In [1]: import numpy as np

In [2]: import numpy.linalg as la

In [3]: np.set_printoptions(suppress=True, linewidth=120)

In [4]: data = np.load("arr.npy")

In [5]: data
Out[5]: 
array([[3., 2., 0., 2., 2.],
       [2., 3., 0., 2., 2.],
       [0., 0., 3., 0., 0.],
       [2., 2., 0., 3., 2.],
       [2., 2., 0., 2., 3.]])

In [6]: (la.matrix_power((data != 0) + (data.T != 0) + np.eye(5), 5) > 0).astype(int)
Out[6]: 
array([[1, 1, 0, 1, 1],
       [1, 1, 0, 1, 1],
       [0, 0, 1, 0, 0],
       [1, 1, 0, 1, 1],
       [1, 1, 0, 1, 1]])

In [7]: np.flatnonzero(la.matrix_power((data != 0) + (data.T != 0) + np.eye(5), 5)[0])
Out[7]: array([0, 1, 3, 4])

In [8]: arr = np.load("case8.npy")

In [9]: arr.round(3)
Out[9]: 
array([[-0.181,  0.388, -0.325,  0.118, -0.323, -0.578, -0.361,  0.358],
       [-0.397, -0.001, -0.368, -0.523,  0.219, -0.348,  0.326, -0.397],
       [ 0.47 , -0.462, -0.098, -0.584,  0.025, -0.158, -0.356,  0.25 ],
       [-0.145,  0.242,  0.342, -0.414, -0.11 ,  0.085,  0.472,  0.625],
       [ 0.108, -0.506, -0.228,  0.437,  0.092, -0.343,  0.519,  0.306],
       [ 0.723,  0.431,  0.009, -0.036, -0.177, -0.242,  0.344, -0.287],
       [ 0.036,  0.162,  0.472,  0.089,  0.73 , -0.425, -0.159,  0.054],
       [ 0.181,  0.33 , -0.598,  0.02 ,  0.512,  0.394,  0.005,  0.287]])

In [10]: vec = np.array([3, 3, 2, 2, 3, 0, 3, 0])

In [11]: np.round((arr * vec).sum(axis=1), 3)
Out[11]: array([-1.843, -1.341, -2.335,  1.235,  1.058,  3.907,  3.427,  1.925])

In [12]: np.sign((arr @ vec).round(6))
Out[12]: array([-1., -1., -1.,  1.,  1.,  1.,  1.,  1.])

In [13]: np.round(arr @ vec, 3)
Out[13]: array([-1.843, -1.341, -2.335,  1.235,  1.058,  3.907,  3.427,  1.925])

In [14]: np.round(arr @ np.ones(8), 3)
Out[14]: array([-0.904, -1.489, -0.914,  1.097,  0.386,  0.764,  0.957,  1.13 ])

In [15]: mat = np.loadtxt("sample4.csv", delimiter=",")

In [16]: mat
Out[16]: 
array([[-0.099,  0.091,  0.852, -1.149,  1.729, -4.466],
       [ 2.255,  2.875, -0.097, -2.528,  2.252,  0.425],
       [ 0.405, -0.03 ,  0.306,  0.727,  1.683, -4.624],
       [ 0.549, -2.481,  2.775,  1.479,  2.807, -0.881],
       [-2.857, -1.18 , -0.761, -3.819, -0.139, -0.515],
       [ 0.37 , -1.76 ,  1.19 ,  2.808,  3.526,  0.184],
       [-0.272,  4.335,  2.142,  0.671,  0.779, -0.7  ],
       [-0.151,  2.803, -1.529, -0.409,  2.5  , -2.893],
       [ 0.434,  2.16 , -2.264,  1.842,  0.379, -3.389],
       [ 2.242,  1.645, -1.991,  0.517, -2.185,  2.875],
       [-0.658, -1.035,  0.154,  4.185, -1.385, -2.009],
       [-1.003,  0.743,  1.921,  3.833, -0.641, -2.156],
       [ 3.504, -2.834,  1.899,  0.998,  0.299, -0.003],
       [ 2.53 ,  0.661, -2.   , -0.838, -3.419, -1.33 ],
       [ 1.917, -2.136, -1.613,  2.997,  1.544,  1.671],
       [-0.625, -1.695, -0.861, -3.675, -0.687,  2.649],
       [ 2.452, -2.291,  2.163, -1.345, -0.979, -2.509],
       [-2.978,  0.041,  1.194, -3.41 , -1.532,  0.854],
       [-1.169,  0.741, -1.811, -3.133, -1.569,  2.743],
       [-1.773,  0.849, -3.015, -0.208,  0.685,  3.397],
       [ 1.849, -1.842, -0.414, -2.104,  3.595, -0.816],
       [-2.769, -0.664, -2.095, -0.394,  1.472,  3.19 ],
       [ 0.891,  2.163, -1.16 , -2.162,  3.492, -1.147],
       [-1.851, -0.844, -2.958,  3.052,  1.277,  1.079]])

In [17]: Xs = (mat - mat.mean(axis=0)) / mat.std(axis=0)

In [18]: np.argwhere(np.abs(Xs) > 2)
Out[18]: 
array([[ 6,  1],
       [13,  4]])

In [19]: np.round(Xs.std(axis=0), 3)
Out[19]: array([1., 1., 1., 1., 1., 1.])

In [20]: c = la.lstsq(np.delete(Xs, 0, axis=1), Xs[:, 0])[0]

In [21]: c.round(3)
Out[21]: array([-0.069,  0.103,  0.072,  0.009, -0.174])

In [22]: F = np.load("mat.npy")

In [23]: F
Out[23]: 
array([[ 0,  0,  0,  0,  0,  0],
       [ 9, -2,  9,  0,  0,  0],
       [ 0,  0,  0, -4,  0,  0],
       [ 0,  0,  4,  0,  0,  0],
       [ 0,  0,  0, -2,  0,  0],
       [ 0,  0, -1,  0,  0,  0]])

In [24]: la.matrix_rank(F, rtol=0.1)
Out[24]: np.int64(3)
